>>> import numpy as np
>>> np.set_printoptions(suppress=True, linewidth=200)
>>> rnd = lambda a: np.round(a, 2) + 0
>>> m1 = np.load("dump.npy")
>>> m1
array([[  1,  -4,  16, -64],
       [  1,  -3,   9, -27],
       [  1,  -2,   4,  -8],
       [  1,  -1,   1,  -1],
       [  1,   0,   0,   0],
       [  1,   1,   1,   1]])
>>> A2 = np.c_[m1[:, :1] @ np.array([[-2]]), np.array([1, 3, 3, 1, -2, -1])]
>>> A2
array([[-2,  1],
       [-2,  3],
       [-2,  3],
       [-2,  1],
       [-2, -2],
       [-2, -1]])
>>> rnd(np.linalg.norm(A2 - m1 @ np.linalg.lstsq(m1, A2)[0], axis=0))
array([0.  , 0.96])
>>> np.linalg.matrix_rank(A2)
np.int64(2)
>>> P = m1 @ np.linalg.solve(m1.T @ m1, m1.T)
>>> print(np.allclose(P @ P, P))
True
>>> rnd(P @ m1[:, 2])
array([16.,  9.,  4.,  1.,  0.,  1.])
>>> print(rnd(np.linalg.eigvalsh(P)))
[0. 0. 1. 1. 1. 1.]
>>> arr = np.array([[-3, -2, -1, 0], [1, 2, 3, 4]])
>>> t = np.radians(45)
>>> r_ = np.eye(4)
>>> r_[2, 2] = r_[1, 1] = np.cos(t)
>>> r_[2, 1], r_[1, 2] = -np.sin(t), np.sin(t)
>>> rnd(r_)
array([[ 1.  ,  0.  ,  0.  ,  0.  ],
       [ 0.  ,  0.71,  0.71,  0.  ],
       [ 0.  , -0.71,  0.71,  0.  ],
       [ 0.  ,  0.  ,  0.  ,  1.  ]])
>>> A2 = arr @ r_.T
>>> np.allclose(arr @ arr.T, A2 @ A2.T)
True
>>> print(np.allclose(np.linalg.norm(arr, axis=1), np.linalg.norm(A2, axis=1)))
True
>>> rnd(np.linalg.svd(arr, compute_uv=False)), rnd(np.linalg.svd(A2, compute_uv=False))
(array([5.9 , 3.03]), array([5.9 , 3.03]))
>>> rnd(A2)
array([[-3.  , -2.12,  0.71,  0.  ],
       [ 1.  ,  3.54,  0.71,  4.  ]])
>>> print(rnd(np.linalg.norm(A2, axis=0)))
[3.16 4.12 1.   4.  ]
>>> print(rnd(np.linalg.norm(A2, axis=1)))
[3.74 5.48]
>>> rnd(np.linalg.norm(A2, "nuc"))
np.float64(8.93)
>>> rnd(np.linalg.norm(A2, 2))
np.float64(5.9)
>>> rnd(np.linalg.norm(arr, axis=0))
array([3.16, 2.83, 3.16, 4.  ])
>>> rnd(np.linalg.norm(arr, 2))
np.float64(5.9)
>>> rnd(np.linalg.norm(arr) ** 2 / np.linalg.norm(arr, 2) ** 2)
np.float64(1.26)
>>> rnd(np.linalg.norm(arr, axis=1))
array([3.74, 5.48])
>>> C2 = arr.T @ arr
>>> rnd(np.linalg.eigvalsh(C2)[::-1])
array([34.81,  9.19,  0.  ,  0.  ])
>>> np.linalg.matrix_rank(C2)
np.int64(2)
>>> np.allclose(C2, C2.T)
True
>>> (arr @ arr.T).shape
(2, 2)
>>> np.trace(C2), (arr ** 2).sum()
(np.int64(44), np.int64(44))
>>> cent = np.array([[-3, 2, 0, -3], [-2, 2, 3, -3], [-3, 2, 0, 2], [-2, 2, -3, -1]])
>>> rng = np.random.default_rng(31017)
>>> J = (rng.random((24, 4)) < 0.25) @ cent
>>> J
array([[-3,  2,  0, -3],
       [ 0,  0,  0,  0],
       [-5,  4, -3, -4],
       [ 0,  0,  0,  0],
       [-3,  2,  0,  2],
       [ 0,  0,  0,  0],
       [-3,  2,  0, -3],
       [ 0,  0,  0,  0],
       [-5,  4,  3, -6],
       [ 0,  0,  0,  0],
       [ 0,  0,  0,  0],
       [ 0,  0,  0,  0],
       [-3,  2,  0, -3],
       [ 0,  0,  0,  0],
       [-2,  2,  3, -3],
       [ 0,  0,  0,  0],
       [-4,  4,  0, -4],
       [-3,  2,  0,  2],
       [ 0,  0,  0,  0],
       [-2,  2,  3, -3],
       [-5,  4,  3, -1],
       [-2,  2, -3, -1],
       [-3,  2,  0, -3],
       [ 0,  0,  0,  0]])
>>> x0 = np.array([-1, -2, 1, -1])
>>> y = J @ x0
>>> rnd(np.linalg.lstsq(J, y)[0])
array([-1., -2.,  1., -1.])
>>> y
array([ 2,  0, -2,  0, -3,  0,  2,  0,  6,  0,  0,  0,  2,  0,  4,  0,  0, -3,  0,  4,  1, -4,  2,  0])
>>> y = y + 0.02 * rng.normal(size=24)
>>> rnd(y)
array([ 2.  , -0.01, -2.  ,  0.02, -2.95,  0.02,  2.02, -0.01,  6.01,  0.03,  0.01,  0.  ,  2.01,  0.  ,  3.99, -0.02,  0.  , -3.  , -0.01,  4.03,  0.99, -3.94,  2.03, -0.02])
>>> coef, *_ = np.linalg.lstsq(J, y)
>>> coef.round()
array([-1., -2.,  1., -1.])
>>> A2 = np.c_[J[:, :1] @ np.array([[0]]), np.array([4, 7, -8, 6, -5, 2, 9, -1, -6, -6, -6, 7, 6, 3, -4, -8, -8, 8, -2, 1, -8, 6, -6, 7])]
>>> A2
array([[ 0,  4],
       [ 0,  7],
       [ 0, -8],
       [ 0,  6],
       [ 0, -5],
       [ 0,  2],
       [ 0,  9],
       [ 0, -1],
       [ 0, -6],
       [ 0, -6],
       [ 0, -6],
       [ 0,  7],
       [ 0,  6],
       [ 0,  3],
       [ 0, -4],
       [ 0, -8],
       [ 0, -8],
       [ 0,  8],
       [ 0, -2],
       [ 0,  1],
       [ 0, -8],
       [ 0,  6],
       [ 0, -6],
       [ 0,  7]])
>>> print(rnd(np.linalg.lstsq(J, A2[:, 0])[0]))
[0. 0. 0. 0.]
>>> print(np.linalg.matrix_rank(A2))
1
>>> np.linalg.matrix_rank(A2, rtol=0.1)
np.int64(1)
>>> np.linalg.cond(A2) > 100
np.True_
>>> rnd(np.linalg.norm(A2, 2) / np.linalg.norm(A2))
np.float64(1.0)
>>> np.argsort(-np.linalg.norm(A2, axis=0).round(6), kind="stable")[:3]
array([1, 0])
>>> [round(float(x), 2) for x in np.linalg.svd(A2, compute_uv=False)[:3]]
[29.6, 0.0]
>>> lab = J[:, 2] > np.median(J[:, 2])
>>> f = J[lab].mean(axis=0) - J[~lab].mean(axis=0)
>>> np.argsort(-np.abs(f).round(6), kind="stable")
array([2, 3, 0, 1])
>>> f
array([-2.05,  1.9 ,  3.3 , -2.4 ])
>>> P = J @ np.linalg.solve(J.T @ J, J.T)
>>> rnd(np.diag(P))
array([0.18, 0.  , 0.45, 0.  , 0.36, 0.  , 0.18, 0.  , 0.36, 0.  , 0.  , 0.  , 0.18, 0.  , 0.24, 0.  , 0.47, 0.36, 0.  , 0.24, 0.44, 0.37, 0.18, 0.  ])
>>> print(rnd(np.linalg.eigvalsh(P)))
[0. 0. 0. 0. 0. 0. 0. 0. 0. 0. 0. 0. 0. 0. 0. 0. 0. 0. 0. 0. 1. 1. 1. 1.]
>>> np.allclose(P @ P, P)
True
>>> E = np.load("mat.npy")
>>> E
array([[-3., -3.,  0.,  0.,  0.],
       [-3., -2.,  0.,  0.,  0.],
       [ 0.,  0.,  5.,  2., -2.],
       [ 0.,  0.,  2.,  3.,  4.],
       [ 0.,  0.,  2., -1.,  5.]])
>>> x0 = np.array([8, 4, -5, -9, -2])
>>> h = np.maximum(E @ x0, 0)
>>> E.T @ h
array([0., 0., 0., 0., 0.])
>>> rnd(np.tanh(E @ x0))
array([-1., -1., -1., -1., -1.])
>>> np.maximum(E @ x0, 0) - np.maximum(-E @ x0, 0)
array([-36., -32., -39., -45., -11.])
>>> f = np.array([1, 0, 1, 2, 1])
>>> A2 = E + np.outer(f, np.eye(5)[4])
>>> rnd(np.linalg.det(A2) / np.linalg.det(E)), rnd(1 + np.linalg.solve(E, f)[4])
(np.float64(1.2), np.float64(1.2))
>>> print(A2)
[[-3. -3.  0.  0.  1.]
 [-3. -2.  0.  0.  0.]
 [ 0.  0.  5.  2. -1.]
 [ 0.  0.  2.  3.  6.]
 [ 0.  0.  2. -1.  6.]]
>>> np.linalg.matrix_rank(A2 - E)
np.int64(1)
>>> P = np.triu(np.array([[1, -7, 4, -2, 4],
...     [-1, -5, 9, -6, 2],
...     [8, 8, 4, 5, 8],
...     [2, -5, 0, 9, -3],
...     [-1, -8, -7, 3, -4]]), 1) + np.eye(5)
>>> A2 = P @ E @ np.linalg.inv(P)
>>> np.linalg.matrix_rank(A2)
np.int64(5)
>>> np.trace(A2), np.trace(E)
(np.float64(8.0), np.float64(8.0))
>>> np.linalg.rank(E)
Traceback (most recent call last):
  File "<python-input-83>", line 1, in <module>
    np.linalg.rank(E)
    ^^^^^^^^^^^^^^
AttributeError: module 'numpy.linalg' has no attribute 'rank'
>>> print(np.count_nonzero(E))
13
>>> np.linalg.matrix_rank(E)
np.int64(5)
>>> E.sum(axis=1)
array([-6., -5.,  5.,  9.,  6.])
>>> print(np.unravel_index(np.abs(E).argmax(), E.shape))
(np.int64(2), np.int64(2))
>>> E.sum(axis=0)
array([-6., -5.,  9.,  4.,  7.])
>>> lab = rng.permutation(5)
>>> A2 = E[:, lab] * rng.choice([-1, 1], 5)
>>> A2
array([[-3., -0.,  0., -3., -0.],
       [-3., -0.,  0., -2., -0.],
       [ 0., -2.,  5.,  0.,  2.],
       [ 0., -3.,  2.,  0., -4.],
       [ 0.,  1.,  2.,  0., -5.]])
>>> U, _, vt = np.linalg.svd(E.T @ A2)
>>> rnd(U @ vt)
array([[ 1.,  0.,  0.,  0.,  0.],
       [ 0.,  0.,  0.,  1.,  0.],
       [ 0.,  0.,  1.,  0.,  0.],
       [ 0., -1.,  0.,  0.,  0.],
       [ 0.,  0.,  0.,  0., -1.]])
>>> print(lab)
[0 3 2 1 4]
>>> K = np.tanh(np.array([[0.1, 1.4],
...     [0.5, 0.4],
...     [-0.6, 1.1],
...     [0.7, 1.3],
...     [0.1, -0.2],
...     [-0.7, 0.1],
...     [-0.3, 0.3],
...     [1.2, -0.1],
...     [-1.2, -0.4],
...     [0.5, -0.1],
...     [1.4, -1.6],
...     [-0.4, 1.3],
...     [0.3, -0.2],
...     [1.0, 0.9],
...     [0.4, 0.1],
...     [0.5, -1.5],
...     [0.2, -1.8],
...     [-0.2, 1.3],
...     [0.8, -0.6],
...     [-0.1, -1.7],
...     [0.6, 0.4],
...     [-0.9, 0.2]]) @ np.array([[-1.2, 0.4, 0.4, -0.8], [-1.4, 1.7, -0.3, 0.3]]))
>>> rnd(K)
array([[-0.97,  0.98, -0.36,  0.33],
       [-0.82,  0.71,  0.08, -0.27],
       [-0.68,  0.93, -0.52,  0.67],
       [-0.99,  0.99, -0.11, -0.17],
       [ 0.16, -0.29,  0.1 , -0.14],
       [ 0.6 , -0.11, -0.3 ,  0.53],
       [-0.06,  0.37, -0.21,  0.32],
       [-0.86,  0.3 ,  0.47, -0.76],
       [ 0.96, -0.82, -0.35,  0.69],
       [-0.43,  0.03,  0.23, -0.41],
       [ 0.51, -0.97,  0.78, -0.92],
       [-0.87,  0.97, -0.5 ,  0.61],
       [-0.08, -0.22,  0.18, -0.29],
       [-0.99,  0.96,  0.13, -0.49],
       [-0.55,  0.32,  0.13, -0.28],
       [ 0.91, -0.98,  0.57, -0.69],
       [ 0.98, -0.99,  0.55, -0.6 ],
       [-0.92,  0.97, -0.44,  0.5 ],
       [-0.12, -0.6 ,  0.46, -0.68],
       [ 0.99, -0.99,  0.44, -0.41],
       [-0.86,  0.73,  0.12, -0.35],
       [ 0.66, -0.02, -0.4 ,  0.65]])
>>> W1 = np.array([[4, 6, 0, 9], [3, 6, 3, 0], [3, 0, 4, 7], [3, 2, 6, 1]])
>>> coef = np.array([0, 0, 0, 1])
>>> hid = np.maximum(K @ W1 + coef, 0)
>>> print(rnd((hid > 0).mean(axis=0)))
[0.36 0.36 0.55 0.45]
>>> np.linalg.matrix_rank(hid)
np.int64(4)
>>> (hid > 0).astype(int)
array([[0, 1, 1, 0],
       [0, 0, 1, 0],
       [1, 1, 1, 0],
       [0, 0, 1, 0],
       [0, 0, 0, 1],
       [1, 1, 1, 1],
       [1, 1, 1, 0],
       [0, 0, 0, 0],
       [1, 1, 1, 1],
       [0, 0, 0, 0],
       [0, 0, 0, 1],
       [0, 1, 1, 0],
       [0, 0, 0, 1],
       [0, 0, 1, 0],
       [0, 0, 0, 0],
       [1, 0, 0, 1],
       [1, 0, 0, 1],
       [0, 1, 1, 0],
       [0, 0, 0, 1],
       [1, 0, 0, 1],
       [0, 0, 1, 0],
       [1, 1, 1, 1]])
>>> cent = np.array([[2, 1, 2], [-1, -2, -2], [-2, -1, 2], [-1, -1, 0]])
>>> W1 @ cent
array([[ -7, -17,  -4],
       [ -6, -12,   0],
       [ -9,  -8,  14],
       [ -9,  -8,  14]])
>>> (hid @ cent).round(6).argmax(axis=1)
array([2, 2, 2, 2, 2, 2, 2, 0, 2, 0, 2, 2, 2, 2, 0, 2, 2, 2, 2, 2, 2, 2])
>>> x0 = np.array([1, -2, -1, -1])
>>> y = K @ x0
>>> rnd(np.linalg.pinv(K) @ K)
array([[1., 0., 0., 0.],
       [0., 1., 0., 0.],
       [0., 0., 1., 0.],
       [0., 0., 0., 1.]])
>>> y = y + 0.3 * rng.normal(size=22)
>>> print(rnd(y))
[-3.19 -2.43 -2.41 -2.27  1.14  1.34 -1.02 -0.86  2.77 -0.63  2.58 -2.98  0.38 -2.73 -0.78  3.27  3.22 -2.73  1.8   3.32 -2.03  0.61]
>>> coef, *_ = np.linalg.lstsq(K, y)
>>> coef.round()
array([ 1., -2., -2., -2.])
>>> [round(float(np.linalg.norm(np.linalg.solve(K.T @ K + lam * np.eye(4), K.T @ y))), 2) for lam in (0, 1, 10, 100)]
[3.49, 2.03, 1.49, 0.41]
>>> rnd(coef)
array([ 1.02, -2.26, -1.93, -1.5 ])
>>> rnd(np.linalg.norm(y - K @ coef))
np.float64(1.44)
>>> C2 = np.cov(K, rowvar=False)
>>> np.argwhere(np.triu(np.abs(np.corrcoef(K.T)) > 0.8, 1))
array([[0, 1],
       [2, 3]])
>>> rnd(C2)
array([[ 0.56, -0.51,  0.1 , -0.03],
       [-0.51,  0.56, -0.19,  0.16],
       [ 0.1 , -0.19,  0.15, -0.2 ],
       [-0.03,  0.16, -0.2 ,  0.28]])
>>> rnd(np.linalg.eigvalsh(C2)[::-1])
array([1.15, 0.39, 0.02, 0.  ])
>>> C2.shape
(4, 4)
>>> np.argsort(-K.std(axis=0).round(6), kind="stable")
array([0, 1, 3, 2])
>>> A2 = np.array([[0, -3], [-1, 1]])
>>> cent = np.kron(A2, arr)
>>> cent
array([[  0,   0,   0,   0,   9,   6,   3,   0],
       [  0,   0,   0,   0,  -3,  -6,  -9, -12],
       [  3,   2,   1,   0,  -3,  -2,  -1,   0],
       [ -1,  -2,  -3,  -4,   1,   2,   3,   4]])
>>> rnd(np.linalg.norm(cent, 2)), rnd(np.linalg.norm(A2, 2) * np.linalg.norm(arr, 2))
(np.float64(18.76), np.float64(18.76))
>>> mat = np.array([[-0.8, -0.9, 0.1, 1.5],
...     [-0.2, 0.2, -0.1, 0.1],
...     [1.1, 1.9, -0.6, -1.3],
...     [1.1, -0.3, 0.6, 2.1],
...     [0.3, 0.1, -1.2, 0.5],
...     [0.6, 1.9, 0.4, -0.1]])
>>> print(mat)
[[-0.8 -0.9  0.1  1.5]
 [-0.2  0.2 -0.1  0.1]
 [ 1.1  1.9 -0.6 -1.3]
 [ 1.1 -0.3  0.6  2.1]
 [ 0.3  0.1 -1.2  0.5]
 [ 0.6  1.9  0.4 -0.1]]
>>> x0 = np.array([3, 2, 0, 3])
>>> np.einsum("ij,j->i", m1, x0)
array([-197,  -84,  -25,   -2,    3,    8])
>>> print(m1 * x0)
[[   3   -8    0 -192]
 [   3   -6    0  -81]
 [   3   -4    0  -24]
 [   3   -2    0   -3]
 [   3    0    0    0]
 [   3    2    0    3]]
>>> np.linalg.norm(m1 @ x0) <= np.linalg.norm(m1, 2) * np.linalg.norm(x0) + 1e-9
np.True_
>>> m1 @ (2 * x0)
array([-394, -168,  -50,   -4,    6,   16])
>>> A2 = mat / np.sqrt((mat ** 2).mean(axis=1, keepdims=True))
>>> rnd(A2[0])
array([-0.83, -0.93,  0.1 ,  1.56])
>>> np.linalg.matrix_rank(A2) == np.linalg.matrix_rank(mat)
np.True_
